% python3 -q
>>> import numpy as np
>>> import numpy.linalg as la
>>> np.set_printoptions(precision=4, suppress=True, linewidth=140)
>>> E = np.loadtxt("sample5.csv", delimiter=",")
>>> E
array([[ 1.,  1., -1., -1., -1., -1.,  1.,  1.],
       [ 1.,  1.,  1.,  1., -1., -1., -1., -1.],
       [ 1., -1., -1.,  1., -1.,  1.,  1., -1.],
       [ 1.,  1., -1., -1.,  1.,  1., -1., -1.],
       [ 1., -1., -1.,  1.,  1., -1., -1.,  1.],
       [ 1.,  1.,  1.,  1.,  1.,  1.,  1.,  1.],
       [ 1., -1.,  1., -1., -1.,  1., -1.,  1.],
       [ 1., -1.,  1., -1.,  1., -1.,  1., -1.]])
>>> x0 = np.array([-6, 6, -5, -7, -4, 7, -7, 2])
>>> target = E @ x0
>>> target
array([  4., -10., -12.,  20., -16., -14.,  10., -30.])
>>> la.solve(E.T, E[5])
array([ 0.,  0., -0.,  0., -0.,  1., -0., -0.])
>>> la.solve(E, target)
array([-6.,  6., -5., -7., -4.,  7., -7.,  2.])
>>> la.solve(E, E[:, 2])
array([ 0., -0.,  1., -0.,  0.,  0., -0., -0.])
>>> r0 = np.array([0, 1, 3, -3, -2, -1, 1, 2])
>>> M2 = E + np.outer(r0, np.eye(8)[3])
>>> la.matrix_rank(M2 - E)
np.int64(1)
>>> la.matrix_rank(la.inv(M2) - la.inv(E), tol=1e-8)
np.int64(1)
>>> M2
array([[ 1.,  1., -1., -1., -1., -1.,  1.,  1.],
       [ 1.,  1.,  1.,  2., -1., -1., -1., -1.],
       [ 1., -1., -1.,  4., -1.,  1.,  1., -1.],
       [ 1.,  1., -1., -4.,  1.,  1., -1., -1.],
       [ 1., -1., -1., -1.,  1., -1., -1.,  1.],
       [ 1.,  1.,  1.,  0.,  1.,  1.,  1.,  1.],
       [ 1., -1.,  1.,  0., -1.,  1., -1.,  1.],
       [ 1., -1.,  1.,  1.,  1., -1.,  1., -1.]])
>>> M2 = E / la.norm(E, axis=1, keepdims=True)
>>> gram = M2 @ M2.T
>>> gram.round(4) + 0
array([[1., 0., 0., 0., 0., 0., 0., 0.],
       [0., 1., 0., 0., 0., 0., 0., 0.],
       [0., 0., 1., 0., 0., 0., 0., 0.],
       [0., 0., 0., 1., 0., 0., 0., 0.],
       [0., 0., 0., 0., 1., 0., 0., 0.],
       [0., 0., 0., 0., 0., 1., 0., 0.],
       [0., 0., 0., 0., 0., 0., 1., 0.],
       [0., 0., 0., 0., 0., 0., 0., 1.]])
>>> gram[4].round(4) + 0
array([0., 0., 0., 0., 1., 0., 0., 0.])
>>> np.degrees(np.arccos(np.clip(gram[4, 1], -1, 1)))
np.float64(90.0)
>>> (np.abs(gram) > 0.9).astype(int)
array([[1, 0, 0, 0, 0, 0, 0, 0],
       [0, 1, 0, 0, 0, 0, 0, 0],
       [0, 0, 1, 0, 0, 0, 0, 0],
       [0, 0, 0, 1, 0, 0, 0, 0],
       [0, 0, 0, 0, 1, 0, 0, 0],
       [0, 0, 0, 0, 0, 1, 0, 0],
       [0, 0, 0, 0, 0, 0, 1, 0],
       [0, 0, 0, 0, 0, 0, 0, 1]])
>>> x0 = np.array([-2, 1, 3, 3, 0, -3, 0, 1])
>>> target = E @ x0
>>> c, lr = np.zeros(8), 1 / la.norm(E, 2) ** 2
>>> for i in range(8):
...     c -= lr * E.T @ (E @ c - target)
...     if i % 2 == 0: print(i, round(la.norm(E @ c - target), 4))
... 
0 0.0
2 0.0
4 0.0
6 0.0
>>> c.round(4) + 0
array([-2.,  1.,  3.,  3.,  0., -3.,  0.,  1.])
